% python3 -q
>>> import numpy as np
>>> np.set_printoptions(suppress=True, linewidth=160)
>>> feats = np.load("case7.npy")
>>> print(feats)
[[10 -7  6]
 [-7  4 -3]
 [ 6 -3 -2]]
>>> W = np.array([[-3, 2, -4, -2, -4, 9], [-3, -4, 6, -2, 0, 5], [-5, 2, 0, -6, -4, 2]])
>>> c = np.array([-4, -1, 0, -4, 2, -4])
>>> act = np.maximum(feats @ W + c, 0)
>>> print(np.linalg.matrix_rank(act))
3
>>> print((act > 0).astype(int))
[[0 1 0 0 0 1]
 [1 0 1 1 1 0]
 [0 1 0 1 0 1]]
>>> print(act)
[[ 0 59  0  0  0 63]
 [20  0 52 20 42  0]
 [ 0 19  0  2  0 31]]
>>> basis = np.array([[-2, -1, -3],
...     [-3, 7, 8],
...     [7, -8, -1],
...     [8, -2, 5],
...     [5, 3, 6],
...     [-4, 7, 0]])
>>> print(W @ basis)
[[-100  104   -5]
 [  24  -34  -39]
 [ -72   33  -23]]
>>> print((act @ basis).round(6).argmax(axis=1))
[1 0 1]
>>> evals, V = np.linalg.eigh(feats)
>>> print(np.round(V.T @ V, 2) + 0)
[[1. 0. 0.]
 [0. 1. 0.]
 [0. 0. 1.]]
>>> print(np.round(V.T @ feats @ V, 2) + 0)
[[-4.49  0.    0.  ]
 [ 0.   -0.47  0.  ]
 [ 0.    0.   16.96]]
>>> print(np.round(np.linalg.eigvalsh(feats @ feats), 2))
[  0.22  20.13 287.64]
>>> print(np.round(np.linalg.svd(feats, compute_uv=False), 2))
[16.96  4.49  0.47]
>>> print((evals > 1e-8).sum(), (evals < -1e-8).sum())
1 2
>>> print(np.round(V @ np.diag(evals) @ V.T, 2))
[[10. -7.  6.]
 [-7.  4. -3.]
 [ 6. -3. -2.]]
>>> print(evals.round(2))
[-4.49 -0.47 16.96]
>>> print(np.round(np.abs(V[:, -1]), 2))
[0.8  0.51 0.33]
>>> rng = np.random.default_rng(13727)
>>> th = np.sort(rng.uniform(-2, 2, 36))
>>> J = np.c_[th, th ** 2, th ** 3] @ np.array([[3, 4, 3, 5, 5, 1, -4],
...     [-4, -4, -4, -1, 2, -2, 0],
...     [-3, -5, -4, -1, 2, -2, 0]])
>>> print(J.round(2))
[[  1.27  14.27   8.75  -6.12 -17.09   5.35   7.82]
 [  0.9   13.38   8.11  -6.18 -16.61   5.02   7.73]
 [  0.33  11.99   7.11  -6.27 -15.85   4.5    7.57]
 [ -2.64   4.16   1.57  -6.47 -11.28   1.59   6.46]
 [ -3.68   0.77  -0.74  -6.28  -8.95   0.35   5.73]
 [ -3.75   0.52  -0.9   -6.25  -8.76   0.26   5.67]
 [ -4.03  -0.76  -1.74  -6.04  -7.7   -0.21   5.28]
 [ -4.1   -1.2   -2.02  -5.94  -7.3   -0.37   5.11]
 [ -4.15  -1.53  -2.22  -5.85  -6.98  -0.49   4.98]
 [ -4.15  -1.62  -2.27  -5.82  -6.89  -0.52   4.94]
 [ -4.18  -2.32  -2.68  -5.53  -6.1   -0.77   4.58]
 [ -4.11  -2.76  -2.9   -5.25  -5.46  -0.92   4.26]
 [ -4.05  -2.91  -2.97  -5.1   -5.19  -0.97   4.11]
 [ -3.5   -3.21  -2.95  -4.23  -3.87  -1.06   3.29]
 [ -2.83  -2.93  -2.55  -3.42  -2.97  -0.95   2.62]
 [ -2.01  -2.27  -1.9   -2.5   -2.14  -0.71   1.91]
 [ -1.57  -1.84  -1.51  -2.    -1.73  -0.56   1.53]
 [ -1.39  -1.65  -1.35  -1.81  -1.57  -0.5    1.38]
 [ -0.87  -1.08  -0.86  -1.2   -1.08  -0.32   0.93]
 [ -0.5   -0.63  -0.49  -0.73  -0.67  -0.18   0.57]
 [ -0.28  -0.37  -0.28  -0.44  -0.42  -0.1    0.34]
 [  0.04   0.05   0.04   0.06   0.06   0.01  -0.05]
 [  0.26   0.35   0.26   0.49   0.52   0.08  -0.4 ]
 [  0.4    0.58   0.39   0.89   1.02   0.1   -0.75]
 [  0.35   0.63   0.29   1.81   2.51  -0.06  -1.63]
 [  0.12   0.37  -0.01   2.13   3.26  -0.25  -2.01]
 [ -1.1   -1.14  -1.48   2.72   5.48  -1.11  -2.91]
 [ -1.95  -2.26  -2.52   2.89   6.63  -1.67  -3.31]
 [ -4.57  -5.78  -5.7    2.99   9.61  -3.37  -4.16]
 [ -9.83 -13.07 -12.11   2.57  14.61  -6.71  -5.27]
 [-10.12 -13.49 -12.47   2.53  14.87  -6.9   -5.32]
 [-12.16 -16.37 -14.97   2.25  16.66  -8.19  -5.64]
 [-15.15 -20.62 -18.64   1.79  19.19 -10.08  -6.07]
 [-15.83 -21.6  -19.49   1.67  19.76 -10.51  -6.16]
 [-23.33 -32.42 -28.75   0.28  25.8  -15.26  -7.03]
 [-28.5  -39.94 -35.16  -0.79  29.81 -18.52  -7.53]]
>>> rank = np.linalg.matrix_rank(J)
>>> print(rank)
3
>>> N = np.linalg.svd(J)[2][rank:].T
>>> print([int(np.linalg.matrix_rank(J[:, :j + 1])) for j in range(7)])
[1, 2, 3, 3, 3, 3, 3]
>>> Xc = J - J.mean(axis=0)
>>> V = np.linalg.svd(Xc)[2][:3]
>>> out = Xc - Xc @ V.T @ V
>>> print(np.round((Xc @ V.T).std(axis=0), 2))
[19.9   5.61  1.3 ]
>>> print(round(float(np.linalg.norm(out) / np.linalg.norm(Xc)), 2))
0.0
>>> print(np.round(out.std(axis=0), 2) + 0)
[0. 0. 0. 0. 0. 0. 0.]
>>> print(np.linalg.norm(out, axis=1).round(6).argmax())
0
>>> A = np.load("w.npy")
>>> print(A)
[[3. 2. 0. 2. 0. 0.]
 [2. 3. 0. 2. 0. 0.]
 [0. 0. 3. 0. 2. 0.]
 [2. 2. 0. 3. 0. 0.]
 [0. 0. 2. 0. 3. 0.]
 [0. 0. 0. 0. 0. 3.]]
>>> q, V = np.linalg.qr(A[:, :1])[0], np.linalg.qr(A[:, 1:])[0]
>>> sigma = np.linalg.svd(q.T @ V, compute_uv=False)
>>> print(np.round(np.linalg.norm(q @ q.T - V @ V.T, 2), 2))
1.0
>>> print(np.round(np.degrees(np.arccos(sigma.clip(0, 1))), 2))
[17.19]
>>> vec = np.array([2, 2, -1, 2, -1, 0])
>>> target = A @ vec
>>> c, lr = np.zeros(6), 1 / np.linalg.norm(A, 2) ** 2
>>> for i in range(4):
...     c -= lr * A.T @ (A @ c - target)
...     if i % 1 == 0: print(i, round(np.linalg.norm(A @ c - target), 2))
... 
0 3.46
1 1.7
2 0.83
3 0.41
>>> print(c.round(2))
[ 2.    2.   -0.94  2.   -0.94  0.  ]
>>> th = rng.uniform(0, 2 * np.pi, 28)
>>> q, _ = np.linalg.qr(np.array([[-1.9, 0.7],
...     [0.5, 0.8],
...     [0.0, -1.6],
...     [0.6, 0.3],
...     [0.9, -1.2],
...     [-0.4, 0.2],
...     [-1.2, 0.3],
...     [-1.2, 0.8]]))
>>> F = 20 * np.c_[np.cos(th), np.sin(th)] @ q.T
>>> print(F.round(2))
[[  6.94  -9.78  12.93  -6.4    3.73   1.04   5.53   1.49]
 [ -2.72  -8.09  14.32  -3.8    9.06  -1.04  -0.45  -4.92]
 [-12.34   7.12  -6.29   5.95   2.43  -2.39  -8.35  -6.38]
 [-12.85   6.29  -4.73   5.6    3.52  -2.55  -8.54  -7.06]
 [ -8.8   -4.28  10.72  -0.71   9.98  -2.2   -4.6   -7.95]
 [  6.84  -9.79  13.    -6.39   3.81   1.01   5.47   1.41]
 [ -7.2   -5.55  12.11  -1.67   9.98  -1.91  -3.47  -7.25]
 [ -7.99  -4.96  11.47  -1.21  10.01  -2.06  -4.02  -7.61]
 [-10.29   8.8   -9.9    6.48  -0.5   -1.84  -7.38  -4.29]
 [-11.01  -1.96   7.89   0.9    9.5   -2.58  -6.25  -8.72]
 [ -2.2    9.59 -14.65   5.47  -6.91   0.02  -2.69   1.89]
 [ 13.33  -4.7    1.94  -4.84  -5.27   2.74   8.59   7.99]
 [ 12.18   0.21  -5.55  -2.04  -8.79   2.75   7.2    8.94]
 [-13.14   2.07   2.25   3.42   7.44  -2.84  -8.1   -8.8 ]
 [ 12.74  -0.93  -3.94  -2.74  -8.17   2.81   7.7    8.93]
 [ -9.61   9.12 -10.71   6.52  -1.26  -1.67  -7.02  -3.68]
 [-10.61  -2.44   8.5    0.58   9.64  -2.51  -5.95  -8.61]
 [ 13.13  -5.61   3.51  -5.29  -4.31   2.65   8.6    7.5 ]
 [ -4.4   -7.29  13.73  -3.08   9.54  -1.38  -1.56  -5.85]
 [-12.79   6.41  -4.95   5.65   3.37  -2.53  -8.52  -6.97]
 [-11.38   8.1   -8.3    6.3    0.89  -2.12  -7.92  -5.33]
 [ 11.44   1.39  -7.14  -1.28  -9.29   2.64   6.59   8.82]
 [ 10.07   3.04  -9.25  -0.17  -9.79   2.43   5.54   8.43]
 [-13.26   5.12  -2.65   5.05   4.84  -2.7   -8.61  -7.78]
 [ -2.83  -8.04  14.29  -3.76   9.1   -1.07  -0.52  -4.98]
 [ 11.28  -8.18   8.47  -6.32  -0.74   2.09   7.87   5.23]
 [  6.69  -9.81  13.09  -6.37   3.93   0.98   5.39   1.3 ]
 [ 13.38  -4.1    0.94  -4.53  -5.83   2.79   8.54   8.24]]
>>> D = np.linalg.norm(F[:, None] - F[None], axis=-1)
>>> print(np.flatnonzero(D[8] < D.mean() / 2))
[ 2  3  8 15 19 20 23]
>>> print(np.round(np.linalg.norm(F, axis=1), 2))
[20. 20. 20. 20. 20. 20. 20. 20. 20. 20. 20. 20. 20. 20. 20. 20. 20. 20. 20. 20. 20. 20. 20. 20. 20. 20. 20. 20.]
>>> print(D[8].round(6).argsort(kind="stable")[:4])
[ 8 15 20  2]
>>> Uu, sigma, vt = np.linalg.svd(F, full_matrices=False)
>>> print(np.round(vt @ vt.T, 2) + 0)
[[1. 0. 0. 0. 0. 0. 0. 0.]
 [0. 1. 0. 0. 0. 0. 0. 0.]
 [0. 0. 1. 0. 0. 0. 0. 0.]
 [0. 0. 0. 1. 0. 0. 0. 0.]
 [0. 0. 0. 0. 1. 0. 0. 0.]
 [0. 0. 0. 0. 0. 1. 0. 0.]
 [0. 0. 0. 0. 0. 0. 1. 0.]
 [0. 0. 0. 0. 0. 0. 0. 1.]]
>>> print(np.round(Uu.T @ F @ vt.T, 2) + 0)
[[81.32  0.    0.    0.    0.    0.    0.    0.  ]
 [ 0.   67.72  0.    0.    0.    0.    0.    0.  ]
 [ 0.    0.    0.    0.    0.    0.    0.    0.  ]
 [ 0.    0.    0.    0.    0.    0.    0.    0.  ]
 [ 0.    0.    0.    0.    0.    0.    0.    0.  ]
 [ 0.    0.    0.    0.    0.    0.    0.    0.  ]
 [ 0.    0.    0.    0.    0.    0.    0.    0.  ]
 [ 0.    0.    0.    0.    0.    0.    0.    0.  ]]
>>> print(sigma.round(2) + 0)
[81.32 67.72  0.    0.    0.    0.    0.    0.  ]
>>> print(np.round(Uu.T @ Uu, 2) + 0)
[[1. 0. 0. 0. 0. 0. 0. 0.]
 [0. 1. 0. 0. 0. 0. 0. 0.]
 [0. 0. 1. 0. 0. 0. 0. 0.]
 [0. 0. 0. 1. 0. 0. 0. 0.]
 [0. 0. 0. 0. 1. 0. 0. 0.]
 [0. 0. 0. 0. 0. 1. 0. 0.]
 [0. 0. 0. 0. 0. 0. 1. 0.]
 [0. 0. 0. 0. 0. 0. 0. 1.]]
>>> W = np.array([[-1, 2, 0, 1, -1, -2],
...     [1, 0, 1, 0, 0, 0],
...     [2, -1, 1, -2, -1, 2],
...     [1, 0, -1, -2, 2, 2],
...     [0, 0, 2, 0, 2, 1],
...     [2, 0, 2, -2, -1, 2],
...     [-1, 1, 1, 0, -2, 0],
...     [1, 2, 2, -2, 2, 1]])
>>> c = np.array([-4, -3, -9, -9, 1, -3])
>>> act = np.maximum(F @ W + c, 0)
>>> print(np.linalg.matrix_rank(act))
6
>>> print(np.round((act > 0).mean(axis=0), 2))
[0.54 0.43 0.43 0.07 0.5  0.64]
>>> basis = np.array([[1, 2], [-1, -1], [-1, -1], [-1, 2], [-2, 2], [0, 2]])
>>> print(W @ basis)
[[-2 -8]
 [ 0  1]
 [ 6  2]
 [ 0  7]
 [-6  4]
 [ 4  0]
 [ 1 -8]
 [-5  0]]
>>> print((act @ basis).round(6).argmax(axis=1))
[1 1 1 1 1 1 1 1 1 1 1 0 0 1 0 1 1 0 1 1 1 0 0 1 1 0 1 0]
>>> Uu, sigma, vt = np.linalg.svd(F)
>>> print(np.argmax(sigma[:-1] / (sigma[1:] + 1e-6)) + 1)
2
>>> out = Uu[:, :2] @ np.diag(sigma[:2]) @ vt[:2]
>>> print(round(np.linalg.norm(F - out, 2), 2), round(sigma[2], 2))
0.0 0.0
>>> print(np.linalg.matrix_rank(F, rtol=0.05))
2
>>> print(round(float(np.linalg.norm(F - out) / np.linalg.norm(F)), 2))
0.0
>>> print(np.linalg.matrix_rank(out))
2
>>> arr = np.loadtxt("run2.csv", delimiter=",")
>>> print(arr)
[[ 35.75   8.57 -10.42  -2.93 -28.26 -16.57  22.48 -21.25]
 [ -9.34 -11.52  11.59   0.49  -7.84  -7.4   -3.9    0.82]
 [-17.42  -0.15  10.48   9.21  27.58   2.33 -39.47 -16.84]
 [ -9.82 -22.11   1.51  -7.42  14.36 -14.37  11.64  -6.5 ]
 [ -5.21   8.43   4.81  32.56  15.73 -26.38  -7.01   5.99]
 [ -6.97  -7.6    8.96  11.53   6.09  -8.65   1.61   1.69]
 [-31.04 -12.29 -20.67  -6.81   5.72  32.85 -30.26 -15.44]
 [  9.85  25.44  -8.82  26.51 -24.54  -4.27  -9.82  -2.54]
 [ -2.01  19.91  -8.27  15.08  34.05  -2.48  -1.03  18.92]
 [ -2.61   1.82 -19.13  -2.3  -33.23  -5.38   5.35 -24.69]
 [  0.88 -14.5   10.8   17.3    7.62  -8.52  -0.21  -4.46]
 [ -9.75   2.79  -9.11   0.64  -4.81 -14.85  -7.89 -16.63]
 [ -0.4    3.78  -9.27   1.39 -15.22  16.27  -7.18   7.54]
 [ -3.38   7.01  -2.62  16.66  -6.77  10.54   9.26 -12.04]
 [ -9.41  -5.24   3.29 -15.22   7.7   13.    21.23   3.86]
 [ -3.95  18.15 -26.29   6.04  -1.48  20.09  -5.49  -7.83]
 [ 17.05  -4.31   4.83  -9.65   0.19  -1.5    8.98  -6.7 ]]
>>> out = np.c_[arr[:, :5] @ np.array([[2, -2, 2, 0, -1],
...     [0, -2, -2, 1, -2],
...     [-1, 1, 1, -1, -2],
...     [-1, 0, 0, 0, -2],
...     [-2, 2, 0, 0, -2]]), np.array([1, -1, -4, -2, -1, -3, -1, -2, -1, -3, 0, -3, -2, 3, -1, 4, 2])]
>>> print(out.round(2))
[[ 141.37 -155.58   43.94   18.99   30.33    1.  ]
 [ -15.08   37.63   15.95  -23.11   23.9    -1.  ]
 [-109.69  100.78  -24.06  -10.63  -76.82   -4.  ]
 [ -42.45   94.09   26.09  -23.62   37.14   -2.  ]
 [ -79.25   29.83  -22.47    3.62 -117.85   -1.  ]
 [ -46.61   50.28   10.22  -16.56  -30.99   -3.  ]
 [ -46.04   77.43  -58.17    8.38   99.14   -1.  ]
 [  51.09 -128.48  -40.     34.26  -47.03   -2.  ]
 [ -78.93   24.03  -52.11   28.18 -119.53   -1.  ]
 [  82.67  -84.01  -27.99   20.95  108.29   -3.  ]
 [ -41.58   53.28   41.56  -25.3   -43.32    0.  ]
 [  -1.41   -4.81  -34.19   11.9    30.73   -3.  ]
 [  37.52  -46.47  -17.63   13.05   39.04   -2.  ]
 [  -7.26  -23.42  -23.4     9.63  -25.18    3.  ]
 [ -22.29   47.99   -5.05   -8.53   28.35   -1.  ]
 [  15.31  -57.65  -70.49   44.44   11.11    4.  ]
 [  38.54  -20.27   47.55   -9.14    0.83    2.  ]]
>>> print(np.round(np.linalg.lstsq(arr, out[:, 0])[0], 2) + 0)
[ 2.  0. -1. -1. -2.  0.  0.  0.]
>>> print(np.linalg.matrix_rank(out))
6
>>> vec = np.array([-3, 3, 4, -2, -1, 4])
>>> target = out @ vec
>>> c, lr = np.zeros(6), 1 / np.linalg.norm(out, 2) ** 2
>>> for i in range(30):
...     c -= lr * out.T @ (out @ c - target)
...     if i % 5 == 0: print(i, round(np.linalg.norm(out @ c - target), 2))
... 
0 587.71
5 206.83
10 81.53
15 43.35
20 35.26
25 33.98
>>> print(c.round(2))
[-1.74  3.84  3.45 -2.04 -1.47  0.05]
>>> vec = np.array([-5, 5, -4, -3, 1, -4, -4, 4])
>>> target = arr @ vec
>>> print(np.round(np.linalg.solve(arr.T @ arr, arr.T @ target), 2))
[-5.  5. -4. -3.  1. -4. -4.  4.]
>>> target = target + 0.02 * rng.normal(size=17)
>>> print(target.round(2))
[-222.33  -18.09  125.54  -45.96  124.49  -32.58  130.48   55.36  221.21  -26.31 -147.31  116.85   32.38 -121.66  -60.44  106.36 -153.67]
>>> c, *_ = np.linalg.lstsq(arr, target)
>>> print(c.round())
[-5.  5. -4. -3.  1. -4. -4.  4.]
>>> print(np.round(np.linalg.norm(target - arr @ c), 2))
0.06
